% python3 -q
>>> import numpy as np
>>> np.set_printoptions(suppress=True, linewidth=140)
>>> rd = lambda a: np.round(a, 3) + 0
>>> feats = np.loadtxt("mat.csv", delimiter=",")
>>> feats
array([[1. , 0. , 0. ],
       [0. , 1. , 0. ],
       [0. , 0.5, 0.5]])
>>> ang = np.radians(108)
>>> Rm = np.eye(3)
>>> Rm[1, 1] = Rm[0, 0] = np.cos(ang)
>>> Rm[1, 0], Rm[0, 1] = -np.sin(ang), np.sin(ang)
>>> rd(Rm)
array([[-0.309,  0.951,  0.   ],
       [-0.951, -0.309,  0.   ],
       [ 0.   ,  0.   ,  1.   ]])
>>> M2 = feats @ Rm.T
>>> np.allclose(feats @ feats.T, M2 @ M2.T)
True
>>> rd(M2)
array([[-0.309, -0.951,  0.   ],
       [ 0.951, -0.309,  0.   ],
       [ 0.476, -0.155,  0.5  ]])
>>> M2 = feats / np.sqrt((feats ** 2).mean(axis=1, keepdims=True))
>>> rd(M2[0])
array([1.732, 0.   , 0.   ])
>>> np.linalg.matrix_rank(feats - feats.mean(axis=1, keepdims=True))
np.int64(2)
>>> rd(np.linalg.norm(M2, axis=1))
array([1.732, 1.732, 1.732])
>>> rd(feats - feats.mean(axis=1, keepdims=True))
array([[ 0.667, -0.333, -0.333],
       [-0.333,  0.667, -0.333],
       [-0.333,  0.167,  0.167]])
>>> feats @ feats
array([[1.  , 0.  , 0.  ],
       [0.  , 1.  , 0.  ],
       [0.  , 0.75, 0.25]])
>>> (feats != 0).astype(int)
array([[1, 0, 0],
       [0, 1, 0],
       [0, 1, 1]])
>>> (np.linalg.matrix_power((feats != 0) + (feats.T != 0) + np.eye(3), 3) > 0).astype(int)
array([[1, 0, 0],
       [0, 1, 1],
       [0, 1, 1]])
>>> rd(np.sort(np.linalg.eigvals(feats).real))
array([0.5, 1. , 1. ])
>>> evals, evecs = np.linalg.eig(feats)
>>> evals
array([0.5, 1. , 1. ])
>>> rd(np.sort(np.linalg.eigvals(np.linalg.inv(feats))))
array([1., 1., 2.])
>>> P = np.triu(np.array([[8, 9, 7], [1, 6, 5], [0, 0, 9]]), 1) + np.eye(3)
>>> M2 = P @ feats @ np.linalg.inv(P)
>>> P @ feats - feats @ P
array([[ 0. ,  3.5, -3.5],
       [ 0. ,  2.5, -2.5],
       [ 0. ,  0. , -2.5]])
>>> rd(np.linalg.det(M2))
np.float64(0.5)
>>> np.linalg.matrix_rank(M2)
np.int64(3)
>>> M2
array([[  1. ,   3.5, -21. ],
       [  0. ,   3.5, -15. ],
       [  0. ,   0.5,  -2. ]])
>>> rd(np.poly(M2))
array([ 1. , -2.5,  2. , -0.5])
>>> rng = np.random.default_rng(29221)
>>> ang = rng.uniform(0, 2 * np.pi, 37)
>>> O, _ = np.linalg.qr(np.array([[-0.3, -0.4], [1.4, 0.0], [1.3, 1.4]]))
>>> E = 20 * np.c_[np.cos(ang), np.sin(ang)] @ O.T
>>> rd(E)
array([[  1.075,  19.97 ,  -0.198],
       [  1.164,  19.96 ,  -0.51 ],
       [ -5.346,  -8.817,  17.137],
       [ -5.539,  -1.145,  19.183],
       [ -4.032,  11.153,  16.104],
       [  1.2  , -18.5  ,  -7.505],
       [  5.55 ,   5.216, -18.493],
       [ -4.068, -15.926,  11.393],
       [  2.152,  19.466,  -4.057],
       [  5.344,   8.842, -17.125],
       [ -4.818, -12.82 ,  14.575],
       [ -5.379,   1.914,  19.168],
       [ -1.96 ,  17.244,   9.94 ],
       [  4.473,  -9.043, -17.269],
       [ -2.386, -19.239,   4.915],
       [ -4.739,   7.497,  17.926],
       [ -5.472,   0.438,  19.232],
       [ -5.442,  -7.567,  17.695],
       [  0.704, -19.105,  -5.875],
       [ -2.817, -18.696,   6.521],
       [ -4.023, -16.066,  11.211],
       [ -4.491, -14.383,  13.151],
       [  2.046, -17.075, -10.211],
       [ -1.421,  18.178,   8.218],
       [  1.611, -17.872,  -8.831],
       [ -1.78 , -19.736,   2.706],
       [ -0.46 , -19.9  ,  -1.945],
       [ -5.572,  -2.792,  19.004],
       [ -3.276, -17.914,   8.268],
       [  1.88 ,  19.674,  -3.065],
       [ -5.574,  -3.149,  18.948],
       [ -4.692, -13.473,  14.017],
       [  5.476,  -0.368, -19.232],
       [  3.079, -14.547, -13.376],
       [ -2.685, -18.88 ,   6.028],
       [ -3.525,  13.117,  14.681],
       [  3.377,  17.711,  -8.656]])
>>> cov = np.cov(E, rowvar=False)
>>> rd(np.median(E, axis=0))
array([-2.386, -7.567,  6.521])
>>> rd(E.std(axis=0))
array([ 3.606, 14.281, 12.338])
>>> rd(cov)
array([[ 13.362,  11.126, -44.782],
       [ 11.126, 209.61 ,  -1.509],
       [-44.782,  -1.509, 156.466]])
>>> np.argwhere(np.triu(np.abs(np.corrcoef(E.T)) > 0.8, 1))
array([[0, 2]])
>>> rd(np.linalg.eigvalsh(cov)[::-1])
array([210.608, 168.831,   0.   ])
